>>> import numpy as np
>>> import numpy.linalg as la
>>> np.set_printoptions(precision=2, suppress=True, linewidth=100)
>>> rd = lambda a: np.round(a, 2) + 0
>>> u = np.array([3, 3, 3, 1, 4, 2, 2, 5, 5, 0, 2, 0, 3])
>>> g = np.array([-4, 3, 9, 0, 5, 8, 1, 9, -9, -3, 0, -7, 4])
>>> K = u[:, None] + g[None, :]
>>> K
array([[-1,  6, 12,  3,  8, 11,  4, 12, -6,  0,  3, -4,  7],
       [-1,  6, 12,  3,  8, 11,  4, 12, -6,  0,  3, -4,  7],
       [-1,  6, 12,  3,  8, 11,  4, 12, -6,  0,  3, -4,  7],
       [-3,  4, 10,  1,  6,  9,  2, 10, -8, -2,  1, -6,  5],
       [ 0,  7, 13,  4,  9, 12,  5, 13, -5,  1,  4, -3,  8],
       [-2,  5, 11,  2,  7, 10,  3, 11, -7, -1,  2, -5,  6],
       [-2,  5, 11,  2,  7, 10,  3, 11, -7, -1,  2, -5,  6],
       [ 1,  8, 14,  5, 10, 13,  6, 14, -4,  2,  5, -2,  9],
       [ 1,  8, 14,  5, 10, 13,  6, 14, -4,  2,  5, -2,  9],
       [-4,  3,  9,  0,  5,  8,  1,  9, -9, -3,  0, -7,  4],
       [-2,  5, 11,  2,  7, 10,  3, 11, -7, -1,  2, -5,  6],
       [-4,  3,  9,  0,  5,  8,  1,  9, -9, -3,  0, -7,  4],
       [-1,  6, 12,  3,  8, 11,  4, 12, -6,  0,  3, -4,  7]])
>>> rank = la.matrix_rank(K)
>>> rank
np.int64(2)
>>> null = la.svd(K)[2][rank:].T
>>> la.matrix_rank(K.T @ K), la.matrix_rank(K @ K.T)
(np.int64(2), np.int64(2))
>>> np.allclose(K @ null, 0)
True
>>> null.shape
(13, 11)
>>> [int(la.matrix_rank(np.delete(K, i, axis=0))) for i in range(13)]
[2, 2, 2, 2, 2, 2, 2, 2, 2, 2, 2, 2, 2]
